$ python -q
>>> import numpy as np
>>> import numpy.linalg as la
>>> np.set_printoptions(precision=3, suppress=True, linewidth=160)
>>> arr = np.loadtxt("data.csv", delimiter=",")
>>> print(arr)
[[-13.935  -2.567  -3.925   3.562]
 [ -5.841  -1.203  -1.131   1.532]
 [-11.1    -2.355  -2.799   2.942]
 [  0.032   0.633  -0.437  -0.213]
 [-14.625  -2.42   -4.422   3.255]
 [ -8.545  -1.476  -2.149   1.892]
 [  0.057   0.289   0.31   -0.027]
 [-10.794  -2.404  -3.362   3.414]
 [  0.157   0.074  -0.203  -0.326]
 [ -0.032   0.351   0.179   0.064]
 [ -4.861  -0.864  -2.079   1.058]]
>>> u = np.array([3, -1])
>>> print(np.convolve(arr[1], u))
[-17.523   2.232  -2.19    5.727  -1.532]
>>> print(np.polyval(u, arr[1]))
[-18.523  -4.609  -4.393   3.596]
>>> rng = np.random.default_rng(14204)
>>> F = (rng.random((4, 4)) < 0.3) + np.eye(4)
>>> F /= F.sum(axis=1, keepdims=True)
>>> print(F)
[[0.667 0.333 0.    0.   ]
 [0.    1.    0.    0.   ]
 [0.    0.    0.5   0.5  ]
 [0.    0.    0.    1.   ]]
>>> # triangular
>>> W = np.array([[1, 1], [1, 2], [2, 2], [2, 0]])
>>> c = np.array([-2, 5])
>>> H = np.maximum(F @ W + c, 0)
>>> print(la.matrix_rank(H))
1
>>> print((H > 0).mean(axis=0))
[0. 1.]
>>> print((H > 0).astype(int))
[[0 1]
 [0 1]
 [0 1]
 [0 1]]
>>> print(H)
[[0.    6.333]
 [0.    7.   ]
 [0.    6.   ]
 [0.    5.   ]]
>>> cent = np.array([[1, 5], [7, 3]])
>>> print(H @ cent)
[[44.333 19.   ]
 [49.    21.   ]
 [42.    18.   ]
 [35.    15.   ]]
>>> Ac = (arr - arr.mean(axis=0)) / arr.std(axis=0)
>>> print(np.argwhere(np.abs(Ac) > 2))
[]
>>> c = la.lstsq(np.delete(Ac, 2, axis=1), Ac[:, 2])[0]
>>> print(round(float(1 - np.var(Ac[:, 2] - np.delete(Ac, 2, axis=1) @ c)), 3))
0.949
>>> print(np.abs(c).argmax())
0
>>> print(c)
[ 1.226 -0.208  0.05 ]
>>> print(np.sort(la.eigvals(F).real))
[0.5   0.667 1.    1.   ]
>>> print(round(float(la.det(F)), 3))
0.333
>>> print((F != 0).astype(int))
[[1 1 0 0]
 [0 1 0 0]
 [0 0 1 1]
 [0 0 0 1]]
>>> print((la.matrix_power((F != 0) + (F.T != 0) + np.eye(4), 4) > 0).astype(int))
[[1 1 0 0]
 [1 1 0 0]
 [0 0 1 1]
 [0 0 1 1]]
>>> idx = rng.permutation(4)
>>> print(idx)
[2 3 1 0]
>>> A2 = F[idx][:, idx]
>>> print(np.allclose(A2, F))
False
>>> print(np.sort(np.abs(la.eigvals(A2))))
[0.5   0.667 1.    1.   ]
>>> print(np.round(la.det(F.T), 3))
0.333
>>> print(round(np.einsum("ii->", F), 3))
3.167
>>> feats = np.array([[0, 0, -1], [0, 0, -3], [1, 3, 0]])
>>> # looks like rank 2
>>> r = la.matrix_rank(feats)
>>> print(r)
2
>>> ns = la.svd(feats)[2][r:].T
>>> print([int(la.matrix_rank(feats[:, :j + 1])) for j in range(3)])
[1, 1, 2]
>>> print(ns[:, 0] / ns[np.abs(ns[:, 0]).round(6).argmax(), 0])
[ 1.    -0.333 -0.   ]
>>> print(feats @ ns)
[[0.]
 [0.]
 [0.]]
>>> print([int(la.matrix_rank(np.delete(feats, i, axis=0))) for i in range(3)])
[2, 2, 1]
>>> print(la.matrix_rank(feats.T @ feats), la.matrix_rank(feats @ feats.T))
2 2
>>> print(ns.shape)
(3, 1)
>>> x0 = np.array([-6, 0, 3])
>>> print(x0 @ feats @ x0)
0
>>> print(round(float(la.det(feats)), 3))
0.0
>>> print(np.round(la.eigvals(feats).real, 3) + 0)
[0. 0. 0.]
>>> q = la.solve(np.eye(3) - feats, np.eye(3) + feats)
>>> print(np.round(la.det(q), 3))
1.0
>>> print([round(float(x), 3) for x in la.svd(feats, compute_uv=False)[:3]])
[3.162, 3.162, 0.0]
>>> print(la.cond(feats) > 100)
True
>>> print(np.round(la.norm(feats, 2) / la.norm(feats), 3))
0.707
>>> U, sigma, vt = la.svd(feats)
>>> vecs = vt[:(sigma > 1e-8).sum()]
>>> x0 = feats[0] + 3 * feats[2] + rng.integers(2) * np.eye(3)[0]
>>> print(x0)
[ 3.  9. -1.]
>>> print(vecs.T @ vecs)
[[0.1 0.3 0. ]
 [0.3 0.9 0. ]
 [0.  0.  1. ]]
>>> print(np.allclose(vecs.T @ vecs @ x0, x0))
True
>>> A2 = np.array([[-3, -1, 2, -5], [5, -5, -5, 0], [5, 0, 1, 1], [5, -4, -5, 4]])
>>> A = np.triu(A2)
>>> print(A)
[[-3 -1  2 -5]
 [ 0 -5 -5  0]
 [ 0  0  1  1]
 [ 0  0  0  4]]
>>> # triangular: eigenvalues sit on the diagonal
>>> q, vecs = la.qr(A[:, :1])[0], la.qr(A[:, 1:])[0]
>>> sigma = la.svd(q.T @ vecs, compute_uv=False)
>>> print(round(la.norm(q @ q.T - vecs @ vecs.T, 2), 3))
1.0
>>> print(np.degrees(np.arccos(sigma.clip(0, 1))))
[15.479]
>>> x0 = np.array([6, 0, 9, 2])
>>> y = A @ x0
>>> print(y)
[-10 -45  11   8]
>>> print(la.solve(A, -1 * y))
[-6. -0. -9. -2.]
>>> print(la.solve(A, A[:, 2]))
[-0. -0.  1.  0.]
>>> print(la.solve(A, y + A[:, 3]))
[ 6. -0.  9.  3.]
>>> print(la.solve(A, y))
[ 6. -0.  9.  2.]
>>> print(la.solve(A.T, A[3]))
[-0. -0.  0.  1.]
